% ipython --no-banner

In [1]: import numpy as np

In [2]: np.set_printoptions(suppress=True, linewidth=140)

In [3]: m1 = np.loadtxt("run17.csv", delimiter=",")

In [4]: print(m1)
[[0. 0. 0.]
 [0. 5. 1.]
 [0. 0. 0.]
 [0. 0. 0.]
 [0. 0. 0.]
 [2. 3. 1.]
 [0. 0. 0.]
 [0. 2. 1.]
 [0. 0. 0.]
 [0. 0. 0.]
 [2. 3. 1.]
 [0. 2. 1.]
 [2. 6. 1.]
 [0. 3. 0.]
 [0. 3. 0.]
 [0. 2. 1.]
 [0. 3. 0.]
 [0. 5. 1.]
 [0. 3. 0.]
 [2. 3. 1.]
 [2. 5. 2.]
 [2. 3. 1.]
 [0. 0. 0.]
 [2. 3. 1.]
 [2. 3. 1.]]

In [5]: basis = m1[[14, 21]].astype(float)

In [6]: for _ in range(3):
   ...:     labels = np.linalg.norm(m1[:, None] - basis, axis=-1).argmin(axis=1)
   ...:     basis = np.array([m1[labels == j].mean(axis=0) for j in range(2)])
   ...: 

In [7]: print(labels)
[0 1 0 0 0 1 0 0 0 0 1 0 1 0 0 0 0 1 0 1 1 1 0 1 1]

In [8]: print(np.round(basis[1] - basis[0], 3))
[1.6 2.7 0.9]

In [9]: M2 = np.array([[-2, 0, -2], [0, -2, 0], [1, -2, -2]])

In [10]: K = np.triu(M2)

In [11]: print(K)
[[-2  0 -2]
 [ 0 -2  0]
 [ 0  0 -2]]

In [12]: w, evecs = np.linalg.eig(K)

In [13]: print(w)
[-2. -2. -2.]

In [14]: print(np.prod(w))
-8.0

In [15]: print(np.round(np.sort(np.linalg.eigvals(K @ K)), 3))
[4. 4. 4.]

In [16]: ang = np.radians(120)

In [17]: Rm = np.eye(3)

In [18]: Rm[2, 2] = Rm[1, 1] = np.cos(ang)

In [19]: Rm[2, 1], Rm[1, 2] = -np.sin(ang), np.sin(ang)

In [20]: print(Rm.round(3))
[[ 1.     0.     0.   ]
 [ 0.    -0.5    0.866]
 [ 0.    -0.866 -0.5  ]]

In [21]: M2 = K @ Rm.T

In [22]: print(round(float(np.linalg.det(Rm)), 3), np.round(np.trace(Rm), 3))
1.0 0.0

In [23]: print(np.round(np.linalg.svd(K, compute_uv=False), 3), np.round(np.linalg.svd(M2, compute_uv=False), 3))
[3.236 2.    1.236] [3.236 2.    1.236]

In [24]: mat = np.loadtxt("arr.csv", delimiter=",")

In [25]: print(mat.round(3))
[[ 1.     0.     0.   ]
 [ 0.     0.602 -0.799]
 [ 0.     0.799  0.602]]

In [26]: print(np.round(np.linalg.norm(mat, axis=0), 3))
[1. 1. 1.]

In [27]: print(round(mat[:, 2] @ mat[:, 1], 3))
-0.0

In [28]: print(np.round(np.linalg.pinv(mat), 3))
[[ 1.     0.     0.   ]
 [ 0.     0.602  0.799]
 [ 0.    -0.799  0.602]]

In [29]: print(np.round(mat @ mat.T, 3) + 0)
[[1. 0. 0.]
 [0. 1. 0.]
 [0. 0. 1.]]
